In [1]: import numpy as np

In [2]: np.set_printoptions(precision=2, suppress=True, linewidth=120)

In [3]: tidy = lambda a: np.round(a, 2) + 0

In [4]: J = np.loadtxt("sample7.csv", delimiter=",")

In [5]: J
Out[5]: 
array([[  7.,   2.,   0.,  -2.,  -4.,   4.],
       [ -6.,   2.,   5.,  -1.,   1.,  -9.],
       [ -6.,   7.,   5.,   5.,  -2.,  -6.],
       [ 19.,  -2., -10.,   0.,  -6.,  22.]])

In [6]: rank = np.linalg.matrix_rank(J)

In [7]: rank
Out[7]: np.int64(3)

In [8]: N = np.linalg.svd(J)[2][rank:].T

In [9]: N.shape
Out[9]: (6, 3)

In [10]: [int(np.linalg.matrix_rank(J[:i])) for i in range(1, len(J) + 1)]
Out[10]: [1, 2, 3, 3]

In [11]: [int(np.linalg.matrix_rank(np.delete(J, i, axis=0))) for i in range(4)]
Out[11]: [3, 3, 2, 3]

In [12]: np.linalg.matrix_rank(J.T @ J), np.linalg.matrix_rank(J @ J.T)
Out[12]: (np.int64(3), np.int64(3))

In [13]: tidy(np.linalg.norm(J, 2) / np.linalg.norm(J))
Out[13]: np.float64(0.96)

In [14]: [round(float(x), 2) for x in np.linalg.svd(J, compute_uv=False)[:3]]
Out[14]: [35.79, 9.36, 5.37]

In [15]: np.linalg.cond(J) > 100
Out[15]: np.True_

In [16]: W1 = np.array([[2, 1, 3, 1, 5],
    ...:     [2, 2, 5, 0, 2],
    ...:     [0, 5, 1, 2, 3],
    ...:     [3, 3, 3, 2, 5],
    ...:     [5, 1, 3, 2, 1],
    ...:     [2, 3, 2, 4, 5]])

In [17]: beta = np.array([3, 3, 0, 3, 0])

In [18]: act = np.maximum(J @ W1 + beta, 0)

In [19]: np.linalg.matrix_rank(act)
Out[19]: np.int64(3)

In [20]: W2 = np.array([[2, 1], [0, 1], [-1, 2], [0, -2], [2, 1]])

In [21]: (act @ W2).round(6).argmax(axis=1)
Out[21]: array([1, 0, 1, 0])

In [22]: W1 @ W2
Out[22]: 
array([[11, 12],
       [ 3, 16],
       [ 5,  6],
       [13, 13],
       [ 9,  9],
       [12,  6]])

In [23]: J.sum(axis=0)
Out[23]: array([ 14.,   9.,   0.,   2., -11.,  11.])

In [24]: J - J[0]
Out[24]: 
array([[  0.,   0.,   0.,   0.,   0.,   0.],
       [-13.,   0.,   5.,   1.,   5., -13.],
       [-13.,   5.,   5.,   7.,   2., -10.],
       [ 12.,  -4., -10.,   2.,  -2.,  18.]])

In [25]: tidy(np.linalg.svd(J, compute_uv=False))
Out[25]: array([35.79,  9.36,  5.37,  0.  ])

In [26]: np.linalg.matrix_rank(J)
Out[26]: np.int64(3)

In [27]: np.unravel_index(np.abs(J).argmax(), J.shape)
Out[27]: (np.int64(3), np.int64(5))

In [28]: np.count_nonzero(J)
Out[28]: np.int64(22)

In [29]: tidy(np.trace(np.linalg.pinv(J) @ J))
Out[29]: np.float64(3.0)

In [30]: F = np.loadtxt("x.csv", delimiter=",")

In [31]: F
Out[31]: 
array([[ 0.,  2.,  1.,  0.,  1.,  1.,  0.,  1.,  0.],
       [ 1.,  2.,  0.,  0.,  0.,  0.,  2.,  0.,  2.],
       [ 2.,  2.,  1.,  0.,  0.,  1.,  2.,  0.,  1.],
       [ 1.,  1.,  1.,  0.,  2.,  0.,  2.,  0.,  0.],
       [ 1.,  0.,  0.,  2.,  2.,  0.,  1.,  0.,  0.],
       [ 2.,  1.,  2.,  0.,  1.,  2.,  1.,  1.,  1.],
       [ 2.,  2.,  2.,  1.,  0.,  0.,  2.,  2.,  1.],
       [ 0.,  2.,  2.,  0.,  2.,  2.,  1.,  0.,  2.],
       [ 2.,  0.,  2.,  2.,  1.,  2.,  2.,  2.,  2.],
       [ 1.,  0.,  2.,  1.,  1.,  1.,  2.,  0.,  0.],
       [-3., -4.,  1.,  0.,  1.,  1., -6.,  1., -6.]])

In [32]: other = np.c_[F[:, :5] @ np.array([[-3, 0, -5, -4, -3],
    ...:     [-3, 1, 3, -1, 1],
    ...:     [0, 3, 0, -1, 1],
    ...:     [-5, -3, -3, 1, 2],
    ...:     [5, -5, -4, 3, -4]]), np.array([0, 2, 1, 1, 2, 2, 2, 2, 2, 0, 2])]

In [33]: other
Out[33]: 
array([[ -1.,   0.,   2.,   0.,  -1.,   0.],
       [ -9.,   2.,   1.,  -6.,  -1.,   2.],
       [-12.,   5.,  -4., -11.,  -3.,   1.],
       [  4.,  -6., -10.,   0.,  -9.,   1.],
       [ -3., -16., -19.,   4.,  -7.,   2.],
       [ -4.,   2., -11.,  -8.,  -7.,   2.],
       [-17.,   5.,  -7., -11.,   0.,   2.],
       [  4.,  -2.,  -2.,   2.,  -4.,   2.],
       [-11.,  -5., -20.,  -5.,  -4.,   2.],
       [ -3.,  -2., -12.,  -2.,  -3.,   0.],
       [ 26.,  -6.,  -1.,  18.,   2.,   2.]])

In [34]: tidy(np.linalg.norm(np.linalg.qr(F)[0].T @ other, axis=0) ** 2 / ((other ** 2).sum(axis=0) + 1e-12))
Out[34]: array([1.  , 1.  , 1.  , 1.  , 1.  , 0.79])

In [35]: tidy(np.linalg.lstsq(F, other[:, 0])[0])
Out[35]: array([-3., -3.,  0., -5.,  5.,  0.,  0.,  0.,  0.])

In [36]: np.linalg.matrix_rank(other)
Out[36]: np.int64(6)
